% ipython --no-banner

In [1]: import numpy as np

In [2]: import numpy.linalg as la

In [3]: np.set_printoptions(precision=3, suppress=True, linewidth=140, sign=" ")

In [4]: X = np.load("m.npy")

In [5]: X
Out[5]: 
array([[ 0.479, -0.521, -0.174,  0.058, -0.521, -0.405, -0.174],
       [-0.521,  0.479, -0.174,  0.058, -0.521, -0.405, -0.174],
       [-0.174, -0.174,  0.942,  0.019, -0.174, -0.135, -0.058],
       [ 0.058,  0.058,  0.019,  0.994,  0.058,  0.045,  0.019],
       [-0.521, -0.521, -0.174,  0.058,  0.479, -0.405, -0.174],
       [-0.405, -0.405, -0.135,  0.045, -0.405,  0.685, -0.135],
       [-0.174, -0.174, -0.058,  0.019, -0.174, -0.135,  0.942]])

In [6]: # orthonormal columns

In [7]: la.norm(X, axis=0)
Out[7]: array([ 1.,  1.,  1.,  1.,  1.,  1.,  1.])

In [8]: la.pinv(X)
Out[8]: 
array([[ 0.479, -0.521, -0.174,  0.058, -0.521, -0.405, -0.174],
       [-0.521,  0.479, -0.174,  0.058, -0.521, -0.405, -0.174],
       [-0.174, -0.174,  0.942,  0.019, -0.174, -0.135, -0.058],
       [ 0.058,  0.058,  0.019,  0.994,  0.058,  0.045,  0.019],
       [-0.521, -0.521, -0.174,  0.058,  0.479, -0.405, -0.174],
       [-0.405, -0.405, -0.135,  0.045, -0.405,  0.685, -0.135],
       [-0.174, -0.174, -0.058,  0.019, -0.174, -0.135,  0.942]])

In [9]: np.round(X.T @ X, 3) + 0
Out[9]: 
array([[ 1.,  0.,  0.,  0.,  0.,  0.,  0.],
       [ 0.,  1.,  0.,  0.,  0.,  0.,  0.],
       [ 0.,  0.,  1.,  0.,  0.,  0.,  0.],
       [ 0.,  0.,  0.,  1.,  0.,  0.,  0.],
       [ 0.,  0.,  0.,  0.,  1.,  0.,  0.],
       [ 0.,  0.,  0.,  0.,  0.,  1.,  0.],
       [ 0.,  0.,  0.,  0.,  0.,  0.,  1.]])

In [10]: np.round(X[:, 4] @ X[:, 1], 3)
Out[10]: np.float64(0.0)

In [11]: rng = np.random.default_rng(13)

In [12]: idx = rng.permutation(7)

In [13]: idx
Out[13]: array([ 3,  0,  2,  6,  5,  1,  4])

In [14]: B = X[idx][:, idx]

In [15]: B
Out[15]: 
array([[ 0.994,  0.058,  0.019,  0.019,  0.045,  0.058,  0.058],
       [ 0.058,  0.479, -0.174, -0.174, -0.405, -0.521, -0.521],
       [ 0.019, -0.174,  0.942, -0.058, -0.135, -0.174, -0.174],
       [ 0.019, -0.174, -0.058,  0.942, -0.135, -0.174, -0.174],
       [ 0.045, -0.405, -0.135, -0.135,  0.685, -0.405, -0.405],
       [ 0.058, -0.521, -0.174, -0.174, -0.405,  0.479, -0.521],
       [ 0.058, -0.521, -0.174, -0.174, -0.405, -0.521,  0.479]])

In [16]: np.diag(B)
Out[16]: array([ 0.994,  0.479,  0.942,  0.942,  0.685,  0.479,  0.479])

In [17]: B = X / la.norm(X, axis=1, keepdims=True)

In [18]: G = B @ B.T

In [19]: np.degrees(np.arccos(np.clip(G[3, 4], -1, 1)))
Out[19]: np.float64(90.0)

In [20]: G.round(3) + 0
Out[20]: 
array([[ 1.,  0.,  0.,  0.,  0.,  0.,  0.],
       [ 0.,  1.,  0.,  0.,  0.,  0.,  0.],
       [ 0.,  0.,  1.,  0.,  0.,  0.,  0.],
       [ 0.,  0.,  0.,  1.,  0.,  0.,  0.],
       [ 0.,  0.,  0.,  0.,  1.,  0.,  0.],
       [ 0.,  0.,  0.,  0.,  0.,  1.,  0.],
       [ 0.,  0.,  0.,  0.,  0.,  0.,  1.]])

In [21]: G[3].round(3) + 0
Out[21]: array([ 0.,  0.,  0.,  1.,  0.,  0.,  0.])

In [22]: (G - 2 * np.eye(7)).round(6).argmax(axis=1)
Out[22]: array([ 1,  0,  0,  0,  0,  0,  0])

In [23]: la.norm(B, axis=1)
Out[23]: array([ 1.,  1.,  1.,  1.,  1.,  1.,  1.])

In [24]: np.argwhere(np.triu(np.abs(G) > 0.95, 1))
Out[24]: array([], shape=(0, 2), dtype=int64)

In [25]: f, v = X[6], X[4]

In [26]: np.round(f @ v, 3)
Out[26]: np.float64(0.0)

In [27]: f @ f
Out[27]: np.float64(1.0)

In [28]: p = (f @ v) / (f @ f) * f

In [29]: p.round(3) + 0
Out[29]: array([ 0.,  0.,  0.,  0.,  0.,  0.,  0.])

In [30]: la.matrix_rank(np.outer(f, v))
Out[30]: np.int64(1)

In [31]: (v - p) @ f
Out[31]: np.float64(0.0)

In [32]: round(float(la.norm(f + v) ** 2 + la.norm(f - v) ** 2), 3)
Out[32]: 4.0

In [33]: x = np.array([2, 3, -1, 0, 3, -2, -2])

In [34]: np.abs(la.eigvals(X))
Out[34]: array([ 1.,  1.,  1.,  1.,  1.,  1.,  1.])

In [35]: np.round(la.det(X), 3)
Out[35]: np.float64(-1.0)

In [36]: round(la.norm(x), 3), round(float(la.norm(X @ x)), 3)
Out[36]: (np.float64(5.568), 5.568)

In [37]: feats = -3 * np.eye(4) + np.ones((4, 4))

In [38]: feats
Out[38]: 
array([[-2.,  1.,  1.,  1.],
       [ 1., -2.,  1.,  1.],
       [ 1.,  1., -2.,  1.],
       [ 1.,  1.,  1., -2.]])

In [39]: # symmetric, so the eigenvalues are real

In [40]: ev, evecs = la.eigh(feats)

In [41]: x = np.array([5, -3, -3, 3])

In [42]: x @ feats @ x
Out[42]: np.float64(-152.0)

In [43]: np.round(la.eigvalsh(feats[1:, 1:]), 3) + 0
Out[43]: array([-3., -3.,  0.])

In [44]: (np.sign(evecs[:, -1].round(6)) == np.sign(evecs[0, -1].round(6))).astype(int)
Out[44]: array([ 1,  1,  1,  1])

In [45]: evecs * np.maximum(ev, 0) @ evecs.T
Out[45]: 
array([[ 0.25,  0.25,  0.25,  0.25],
       [ 0.25,  0.25,  0.25,  0.25],
       [ 0.25,  0.25,  0.25,  0.25],
       [ 0.25,  0.25,  0.25,  0.25]])

In [46]: np.abs(feats).sum(axis=1).max(), round(np.abs(ev).max(), 3)
Out[46]: (np.float64(5.0), np.float64(3.0))

In [47]: proj = np.triu(np.array([[-1, 1, 2, 3], [2, 0, 1, -3], [-2, -2, -2, -2], [3, 2, 3, -2]]), 1) + np.eye(4)

In [48]: B = proj @ feats @ la.inv(proj)

In [49]: round(la.det(B), 3)
Out[49]: np.float64(-27.0)
